>>> import numpy as np
>>> np.set_printoptions(suppress=True, linewidth=140)
>>> feats = np.array([[3, 0, 0, 0, 0, 0],
...     [0, -3, 0, 0, 0, 0],
...     [0, 0, -2, 0, 0, 0],
...     [0, 0, 0, 1, 0, 0],
...     [0, 0, 0, 0, 3, 0],
...     [0, 0, 0, 0, 0, 2]])
>>> r0 = np.array([3, 2, 4, -5, 7, 1])
>>> A2 = feats + np.outer(r0, np.eye(6)[2])
>>> np.linalg.matrix_rank(np.linalg.inv(A2) - np.linalg.inv(feats), tol=1e-8)
np.int64(1)
>>> round(float(np.linalg.det(A2) / np.linalg.det(feats)), 2), round(1 + np.linalg.solve(feats, r0)[2], 2)
(-1.0, np.float64(-1.0))
>>> A2
array([[ 3.,  0.,  3.,  0.,  0.,  0.],
       [ 0., -3.,  2.,  0.,  0.,  0.],
       [ 0.,  0.,  2.,  0.,  0.,  0.],
       [ 0.,  0., -5.,  1.,  0.,  0.],
       [ 0.,  0.,  7.,  0.,  3.,  0.],
       [ 0.,  0.,  1.,  0.,  0.,  2.]])
>>> r0 = np.array([0, 2])
>>> np.polyval(r0, A2[3])
array([2., 2., 2., 2., 2., 2.])
>>> np.cross(A2[3, :3], A2[4, :3])
array([ 0., -0.,  0.])
>>> A2 = np.array([[-1, 1], [-2, 1], [1, -3], [2, -1], [-1, 0]])
>>> cent = np.array([[-1, -1, -3, -3, 0], [-8, -8, 2, -8, 0]])
>>> M = A2 @ cent
>>> M
array([[-7, -7,  5, -5,  0],
       [-6, -6,  8, -2,  0],
       [23, 23, -9, 21,  0],
       [ 6,  6, -8,  2,  0],
       [ 1,  1,  3,  3,  0]])
>>> ang = np.radians(45)
>>> Rm = np.eye(5)
>>> Rm[4, 4] = Rm[1, 1] = np.cos(ang)
>>> Rm[4, 1], Rm[1, 4] = -np.sin(ang), np.sin(ang)
>>> Rm.round(2)
array([[ 1.  ,  0.  ,  0.  ,  0.  ,  0.  ],
       [ 0.  ,  0.71,  0.  ,  0.  ,  0.71],
       [ 0.  ,  0.  ,  1.  ,  0.  ,  0.  ],
       [ 0.  ,  0.  ,  0.  ,  1.  ,  0.  ],
       [ 0.  , -0.71,  0.  ,  0.  ,  0.71]])
>>> A2 = M @ Rm.T
>>> np.round(np.linalg.det(Rm), 2), np.round(np.trace(Rm), 2)
(np.float64(1.0), np.float64(4.41))
>>> np.allclose(np.linalg.norm(M, axis=1), np.linalg.norm(A2, axis=1))
True
